% ipython --no-banner

In [1]: import numpy as np

In [2]: from numpy import linalg as LA

In [3]: np.set_printoptions(suppress=True, linewidth=200)

In [4]: rd = lambda a: np.round(a, 2) + 0

In [5]: E = np.loadtxt("run11.csv", delimiter=",")

In [6]: print(E)
[[-1.01 -0.02  0.   -0.03 -1.02 -3.  ]
 [-1.   -0.01  0.    0.01 -0.96 -3.01]
 [-1.04 -0.04  0.    0.   -1.02 -3.03]
 [-1.01  0.04 -0.02  0.   -1.   -2.99]
 [-1.01 -0.03  0.03 -0.01 -1.   -3.01]
 [-1.01  0.02  0.01 -0.01 -1.01 -3.  ]
 [-1.   -0.01 -0.01  0.01 -1.   -3.06]
 [-1.01  0.03  0.    0.   -1.02 -2.99]
 [-0.99  0.    0.01  0.   -1.   -3.01]
 [-1.02 -0.02 -0.02  0.03 -1.02 -3.02]
 [-1.    0.    0.04 -0.01 -1.01 -2.99]
 [-0.98  0.03  2.02  2.98  0.03 -1.01]
 [-1.01  0.01  1.98  2.97  0.   -0.98]
 [-1.    0.02  2.01  2.99 -0.01 -1.  ]
 [-0.98 -0.02  1.98  2.99 -0.04 -0.99]
 [-1.    0.02  2.01  2.98  0.01 -1.  ]
 [-0.98  0.01  2.01  3.03 -0.03 -1.01]
 [-0.96 -0.02  1.99  2.98 -0.02 -1.02]
 [-0.98 -0.02  2.04  2.98  0.   -0.96]
 [-1.   -0.02  1.98  2.98  0.01 -1.01]
 [-0.99  0.01  2.    3.04 -0.02 -0.98]
 [-1.   -0.01  1.98  2.97 -0.02 -1.  ]]

In [7]: Xs = (E - E.mean(axis=0)) / E.std(axis=0)

In [8]: print(rd(Xs.std(axis=0)))
[1. 1. 1. 1. 1. 1.]

In [9]: print(np.argwhere(np.abs(Xs) > 2))
[[ 2  0]
 [17  0]]

In [10]: beta = LA.lstsq(np.delete(Xs, 1, axis=1), Xs[:, 1])[0]

In [11]: print(np.abs(beta).argmax())
1

In [12]: print(rd(beta))
[  0.15 -12.91  -4.86   5.37  12.42]

In [13]: u = np.array([0, 2, -2])

In [14]: print(np.polyval(u, E[5]))
[-4.02 -1.96 -1.98 -2.02 -4.02 -8.  ]

In [15]: print(rd(np.correlate(E[5], E[11], "full")))
[  1.02  -0.05  -3.02  -1.97   1.06   3.98  -3.14 -10.99  -6.08   0.9    2.94]

In [16]: q, Rm = LA.qr(E)

In [17]: print(np.allclose(Rm.T @ Rm, E.T @ E))
True

In [18]: M2 = np.c_[E[:, :1] @ np.array([[3]]), np.array([3, 0, 0, 1, 2, 0, 3, 0, 1, 3, 2, 3, 3, 3, 3, 3, 2, 2, 0, 3, 1, 3])]

In [19]: print(rd(M2))
[[-3.03  3.  ]
 [-3.    0.  ]
 [-3.12  0.  ]
 [-3.03  1.  ]
 [-3.03  2.  ]
 [-3.03  0.  ]
 [-3.    3.  ]
 [-3.03  0.  ]
 [-2.97  1.  ]
 [-3.06  3.  ]
 [-3.    2.  ]
 [-2.94  3.  ]
 [-3.03  3.  ]
 [-3.    3.  ]
 [-2.94  3.  ]
 [-3.    3.  ]
 [-2.94  2.  ]
 [-2.88  2.  ]
 [-2.94  0.  ]
 [-3.    3.  ]
 [-2.97  1.  ]
 [-3.    3.  ]]

In [20]: print(LA.matrix_rank(np.c_[E, M2]))
7

In [21]: print(rd(LA.lstsq(E, M2[:, 0])[0]))
[3. 0. 0. 0. 0. 0.]
